$ python -q
>>> import numpy as np
>>> import numpy.linalg as la
>>> np.set_printoptions(suppress=True, linewidth=160)
>>> rnd = lambda a: np.round(a, 2) + 0
>>> mat = np.loadtxt("sample15.csv", delimiter=",")
>>> print(mat)
[[0. 0. 0. 2. 0.]
 [0. 0. 2. 2. 2.]
 [0. 0. 0. 2. 1.]
 [0. 0. 0. 0. 2.]
 [0. 0. 0. 0. 0.]]
>>> left, sigma, Vh = la.svd(mat)
>>> print(np.argmax(sigma[:-1] / (sigma[1:] + 1e-6)) + 1)
3
>>> print(rnd(sigma))
[4.34 2.11 1.31 0.   0.  ]
>>> M2 = left[:, :3] @ np.diag(sigma[:3]) @ Vh[:3]
>>> print(rnd(la.norm(mat - M2) / la.norm(mat)))
0.0
>>> print(la.matrix_rank(mat, rtol=0.05))
3
>>> print(la.matrix_rank(M2))
3
>>> K = np.array([[0, 0, 1, 0], [0, 0, 0, 1], [1, 0, 0, 0], [0, 1, 0, 0]])
>>> print(K)
[[0 0 1 0]
 [0 0 0 1]
 [1 0 0 0]
 [0 1 0 0]]
>>> print(K.sum(axis=1))
[1 1 1 1]
>>> print(la.matrix_power(K, 100))
[[1 0 0 0]
 [0 1 0 0]
 [0 0 1 0]
 [0 0 0 1]]
>>> print(rnd(np.sort(np.abs(la.eigvals(K)))[::-1]))
[1. 1. 1. 1.]
>>> pr = np.eye(4)[2]
>>> for _ in range(7):
...     pr = pr @ K
...     print(pr.round(2))
... 
[1. 0. 0. 0.]
[0. 0. 1. 0.]
[1. 0. 0. 0.]
[0. 0. 1. 0.]
[1. 0. 0. 0.]
[0. 0. 1. 0.]
[1. 0. 0. 0.]
>>> rng = np.random.default_rng(113511)
>>> M2 = K + rng.integers(-2, 3, (4, 1)) @ rng.integers(-2, 3, (1, 4))
>>> print(M2)
[[ 1  1 -1 -1]
 [ 2  2 -4 -1]
 [-1 -2  4  2]
 [ 2  3 -4 -2]]
>>> print(la.matrix_rank(M2 - K, tol=1e-8))
1
>>> print(M2 - K)
[[ 1  1 -2 -1]
 [ 2  2 -4 -2]
 [-2 -2  4  2]
 [ 2  2 -4 -2]]
>>> print(rnd(la.svd(M2 - K, compute_uv=False)))
[9.54 0.   0.   0.  ]
